% ipython --no-banner

In [1]: import numpy as np

In [2]: np.set_printoptions(precision=3, suppress=True, linewidth=160, sign=" ")

In [3]: arr = np.array([[-3, 0, 0, 0], [0, -2, -1, 3], [0, 2, 2, 3], [0, 1, 2, -2]])

In [4]: print((np.linalg.matrix_power((arr != 0) + (arr.T != 0) + np.eye(4), 4) > 0).astype(int))
[[ 1  0  0  0]
 [ 0  1  1  1]
 [ 0  1  1  1]
 [ 0  1  1  1]]

In [5]: print(round(float(np.linalg.det(arr)), 3))
-57.0

In [6]: print((arr != 0).astype(int))
[[ 1  0  0  0]
 [ 0  1  1  1]
 [ 0  1  1  1]
 [ 0  1  1  1]]

In [7]: x = np.array([-5, -3, -4, 5])

In [8]: target = arr @ x

In [9]: b, lr = np.zeros(4), 1 / np.linalg.norm(arr, 2) ** 2

In [10]: for i in range(3):
    ...:     b -= lr * arr.T @ (arr @ b - target)
    ...:     if i % 1 == 0: print(i, round(np.linalg.norm(arr @ b - target), 3))
    ...: 
0 9.735
1 5.636
2 3.419

In [11]: print(b)
[-3.891 -3.486 -3.425  4.999]

In [12]: print(round(np.linalg.cond(arr), 3))
4.833

In [13]: F = np.loadtxt("data.csv", delimiter=",")

In [14]: print(F)
[[ 0.926 -0.185 -0.185]
 [-0.185  0.037  0.037]
 [-0.185  0.037  0.037]]

In [15]: print(np.argsort(-np.linalg.norm(F, axis=0).round(6), kind="stable")[:3])
[ 0  1  2]

In [16]: print(np.linalg.cond(F) > 100)
True

In [17]: print(np.linalg.matrix_rank(F, rtol=0.1))
1

In [18]: print(round(np.linalg.norm(F, 2) / np.linalg.norm(F), 3))
1.0

In [19]: K = np.load("a.npy")

In [20]: print(K)
[[ 0  0  0  0]
 [ 4  4 -1  5]]

In [21]: gram = K.T @ K

In [22]: print(gram)
[[16 16 -4 20]
 [16 16 -4 20]
 [-4 -4  1 -5]
 [20 20 -5 25]]

In [23]: print(np.round(np.linalg.eigvalsh(gram)[::-1], 3) + 0)
[ 58.   0.   0.   0.]

In [24]: print(np.linalg.matrix_rank(gram))
1

In [25]: rank = np.linalg.matrix_rank(K)

In [26]: print(rank)
1

In [27]: N = np.linalg.svd(K)[2][rank:].T

In [28]: print(np.round(K @ N, 3) + 0)
[[ 0.  0.  0.]
 [ 0.  0.  0.]]

In [29]: print([int(np.linalg.matrix_rank(K[:, :j + 1])) for j in range(4)])
[1, 1, 1, 1]

In [30]: print(N.shape)
(4, 3)

In [31]: print(np.allclose(K @ N, 0))
True

In [32]: print(round(float(np.trace(np.linalg.pinv(K) @ K)), 3))
1.0

In [33]: print(K @ np.linalg.pinv(K) @ K)
[[ 0.  0.  0.  0.]
 [ 4.  4. -1.  5.]]

In [34]: print(np.abs(np.diag(np.linalg.qr(K)[1])) > 1e-9)
[ True False]

In [35]: print(np.linalg.lstsq(K[:-1].T, K[-1])[2])
0

In [36]: E = np.loadtxt("case18.csv", delimiter=",")

In [37]: print(E)
[[ 0.  1.  0.  0.]
 [ 1.  0.  0.  1.]
 [ 0.  0.  0.  0.]
 [ 0.  1.  0.  0.]]

In [38]: x = np.array([8, 6, 8, 2])

In [39]: target = arr @ x

In [40]: print(target)
[-24 -14  34  18]

In [41]: print(np.linalg.solve(arr, target + arr[:, 0]))
[ 9.  6.  8.  2.]

In [42]: np.linalg.solve(arr, target[:-1])
ValueError: solve1: Input operand 1 has a mismatch in its core dimension 0, with gufunc signature (m,m),(m)->(m) (size 3 is different from 4)


In [43]: C = np.sign(np.array([[0, 1, 0], [-1, -2, -1], [-1, -1, -1]]))

In [44]: Y = (np.tril(C, -1) + np.eye(3)) @ (np.triu(C, 1) + np.eye(3))

In [45]: evals = np.array([1, -5, -4])

In [46]: J = np.rint(Y * evals @ np.linalg.inv(Y)) + 0

In [47]: print(J)
[[-17. -12.  -6.]
 [ 10.   6.   5.]
 [ 16.  14.   3.]]

In [48]: Y = J / np.linalg.norm(J, axis=1, keepdims=True)

In [49]: gram = Y @ Y.T

In [50]: print(gram[0])
[ 1.    -0.99  -0.985]

In [51]: rng = np.random.default_rng(303)

In [52]: Y = J + rng.integers(-2, 3, (3, 2)) @ rng.integers(-2, 3, (2, 3))

In [53]: print(Y)
[[-19. -14.  -4.]
 [  8.   4.   7.]
 [ 20.  18.  -1.]]

In [54]: print(np.abs(Y - J).sum(axis=1))
[  6.   6.  12.]

In [55]: print(np.linalg.matrix_rank(Y - J, tol=1e-8))
1

In [56]: r0 = np.array([2, 2, 0]) + 0.5

In [57]: M = np.eye(3) - 2 * np.outer(r0, r0) / (r0 @ r0)

In [58]: print(M)
[[ 0.02  -0.98  -0.196]
 [-0.98   0.02  -0.196]
 [-0.196 -0.196  0.961]]

In [59]: proj = np.triu(np.array([[2, 5, 0], [3, -3, 2], [-3, 5, 5]]), 1) + np.eye(3)

In [60]: Y = proj @ J @ np.linalg.inv(proj)

In [61]: print(Y)
[[  33. -147.  313.]
 [  42. -176.  363.]
 [  16.  -66.  135.]]

In [62]: Q, evecs = np.linalg.qr(M[:, :2])[0], np.linalg.qr(M[:, 2:])[0]

In [63]: sig = np.linalg.svd(Q.T @ evecs, compute_uv=False)

In [64]: print(np.degrees(np.arccos(sig.clip(0, 1))))
[ 90.]

In [65]: print(np.round(np.linalg.norm(Q @ Q.T - evecs @ evecs.T, 2), 3))
1.0

In [66]: print(sig.round(3) + 0)
[ 0.]

In [67]: r0 = np.array([9, -8, -2])

In [68]: data = 2 * np.eye(3) + np.outer(r0, r0)

In [69]: print(data)
[[ 83. -72. -18.]
 [-72.  66.  16.]
 [-18.  16.   6.]]

In [70]: idx = rng.permutation(3)

In [71]: print(idx)
[ 0  2  1]

In [72]: Y = data[idx][:, idx]

In [73]: print(Y)
[[ 83. -18. -72.]
 [-18.   6.  16.]
 [-72.  16.  66.]]

In [74]: print(np.trace(Y))
155.0

In [75]: print(round(float(np.linalg.det(Y)), 3), round(np.linalg.det(data[idx]), 3))
604.0 -604.0

In [76]: print(np.allclose(Y, data))
False

In [77]: r0 = np.array([1, -2])

In [78]: print(np.array([np.convolve(row, r0, "same") for row in F]))
[[ 0.926 -2.037  0.185]
 [-0.185  0.407 -0.037]
 [-0.185  0.407 -0.037]]

In [79]: print(np.polyval(r0, F[0]))
[-1.074 -2.185 -2.185]

In [80]: r0 = np.array([-1, 2, -1])

In [81]: Y = M + np.outer(r0, np.eye(3)[0])

In [82]: print(np.linalg.matrix_rank(np.linalg.inv(Y) - np.linalg.inv(M), tol=1e-8))
1

In [83]: print(Y)
[[-0.98  -0.98  -0.196]
 [ 1.02   0.02  -0.196]
 [-1.196 -0.196  0.961]]

In [84]: low = np.linalg.cholesky(data)

In [85]: print(low)
[[ 9.11   0.     0.   ]
 [-7.903  1.882  0.   ]
 [-1.976  0.205  1.433]]

In [86]: print(low @ low.T)
[[ 83. -72. -18.]
 [-72.  66.  16.]
 [-18.  16.   6.]]

In [87]: print(data / np.sqrt(np.outer(np.diag(data), np.diag(data))))
[[ 1.    -0.973 -0.807]
 [-0.973  1.     0.804]
 [-0.807  0.804  1.   ]]

In [88]: print(round(float(np.prod(np.diag(low)) ** 2), 3), round(float(np.linalg.det(data)), 3))
604.0 604.0

In [89]: mat = np.load("run12.npy")

In [90]: print(mat)
[[ 3.  0. -2. -2.]
 [ 0. -1.  0.  0.]
 [-2.  0.  0.  1.]
 [-2.  0.  1.  0.]]

In [91]: Y = np.array([[-2, -2, 0], [0, -1, -2]])

In [92]: C = np.kron(Y, mat)

In [93]: print(C)
[[-6. -0.  4.  4. -6. -0.  4.  4.  0.  0. -0. -0.]
 [-0.  2. -0. -0. -0.  2. -0. -0.  0. -0.  0.  0.]
 [ 4. -0. -0. -2.  4. -0. -0. -2. -0.  0.  0.  0.]
 [ 4. -0. -2. -0.  4. -0. -2. -0. -0.  0.  0.  0.]
 [ 0.  0. -0. -0. -3. -0.  2.  2. -6. -0.  4.  4.]
 [ 0. -0.  0.  0. -0.  1. -0. -0. -0.  2. -0. -0.]
 [-0.  0.  0.  0.  2. -0. -0. -1.  4. -0. -0. -2.]
 [-0.  0.  0.  0.  2. -0. -1. -0.  4. -0. -2. -0.]]

In [94]: print([round(float(np.linalg.det(mat[:i, :i])), 2) + 0 for i in range(1, 5)])
[3.0, -3.0, 4.0, -5.0]
